$ python -q
>>> import numpy as np
>>> np.set_printoptions(precision=3, suppress=True, linewidth=140, floatmode="fixed")
>>> A = np.loadtxt("data.csv", delimiter=",")
>>> A
array([[ 0.000, -3.000,  2.000,  1.000, -2.000, -1.000,  2.000,  5.000,  2.000, -3.000,  5.000],
       [-3.000,  0.000, -3.000,  2.000,  1.000, -2.000, -1.000,  2.000,  5.000,  2.000, -3.000],
       [ 2.000, -3.000,  0.000, -3.000,  2.000,  1.000, -2.000, -1.000,  2.000,  5.000,  2.000],
       [ 1.000,  2.000, -3.000,  0.000, -3.000,  2.000,  1.000, -2.000, -1.000,  2.000,  5.000],
       [-2.000,  1.000,  2.000, -3.000,  0.000, -3.000,  2.000,  1.000, -2.000, -1.000,  2.000],
       [-1.000, -2.000,  1.000,  2.000, -3.000,  0.000, -3.000,  2.000,  1.000, -2.000, -1.000],
       [ 2.000, -1.000, -2.000,  1.000,  2.000, -3.000,  0.000, -3.000,  2.000,  1.000, -2.000],
       [ 5.000,  2.000, -1.000, -2.000,  1.000,  2.000, -3.000,  0.000, -3.000,  2.000,  1.000],
       [ 2.000,  5.000,  2.000, -1.000, -2.000,  1.000,  2.000, -3.000,  0.000, -3.000,  2.000],
       [-3.000,  2.000,  5.000,  2.000, -1.000, -2.000,  1.000,  2.000, -3.000,  0.000, -3.000],
       [ 5.000, -3.000,  2.000,  5.000,  2.000, -1.000, -2.000,  1.000,  2.000, -3.000,  0.000]])
>>> round(float(np.linalg.eigvalsh(A).min()), 3)
-13.223
>>> try:
...     np.linalg.cholesky(A)
... except np.linalg.LinAlgError as e:
...     print("failed:", e)
... 
failed: Matrix is not positive definite
>>> vals, vecs = np.linalg.eigh(A)
>>> vec = np.array([4, 1, -4, 2, 2, 4, 2, 5, 0, 1, -5])
>>> vec @ A @ vec
np.float64(-94.0)
>>> np.abs(A).sum(axis=1).max(), round(float(np.abs(vals).max()), 3)
(np.float64(26.0), 13.223)
>>> B = A / np.linalg.norm(A, axis=1, keepdims=True)
>>> cov = B @ B.T
>>> np.linalg.norm(B, axis=1)
array([1.000, 1.000, 1.000, 1.000, 1.000, 1.000, 1.000, 1.000, 1.000, 1.000, 1.000])
>>> (cov - 2 * np.eye(11)).round(6).argmax(axis=1)
array([5, 6, 7, 8, 9, 0, 1, 2, 3, 4, 5])
>>> cov[4]
array([ 0.320, -0.336, -0.213, -0.040,  1.000, -0.253, -0.366, -0.198,  0.252,  0.411, -0.421])
>>> f = np.array([-3, 2, -2, -2, -3, 2, 1, 2, 1, -2, 1])
>>> B = A + np.outer(f, np.eye(11)[5])
>>> B
array([[ 0.000, -3.000,  2.000,  1.000, -2.000, -4.000,  2.000,  5.000,  2.000, -3.000,  5.000],
       [-3.000,  0.000, -3.000,  2.000,  1.000,  0.000, -1.000,  2.000,  5.000,  2.000, -3.000],
       [ 2.000, -3.000,  0.000, -3.000,  2.000, -1.000, -2.000, -1.000,  2.000,  5.000,  2.000],
       [ 1.000,  2.000, -3.000,  0.000, -3.000,  0.000,  1.000, -2.000, -1.000,  2.000,  5.000],
       [-2.000,  1.000,  2.000, -3.000,  0.000, -6.000,  2.000,  1.000, -2.000, -1.000,  2.000],
       [-1.000, -2.000,  1.000,  2.000, -3.000,  2.000, -3.000,  2.000,  1.000, -2.000, -1.000],
       [ 2.000, -1.000, -2.000,  1.000,  2.000, -2.000,  0.000, -3.000,  2.000,  1.000, -2.000],
       [ 5.000,  2.000, -1.000, -2.000,  1.000,  4.000, -3.000,  0.000, -3.000,  2.000,  1.000],
       [ 2.000,  5.000,  2.000, -1.000, -2.000,  2.000,  2.000, -3.000,  0.000, -3.000,  2.000],
       [-3.000,  2.000,  5.000,  2.000, -1.000, -4.000,  1.000,  2.000, -3.000,  0.000, -3.000],
       [ 5.000, -3.000,  2.000,  5.000,  2.000,  0.000, -2.000,  1.000,  2.000, -3.000,  0.000]])
>>> round(np.linalg.det(B) / np.linalg.det(A), 3), round(float(1 + np.linalg.solve(A, f)[5]), 3)
(np.float64(1.187), 1.187)
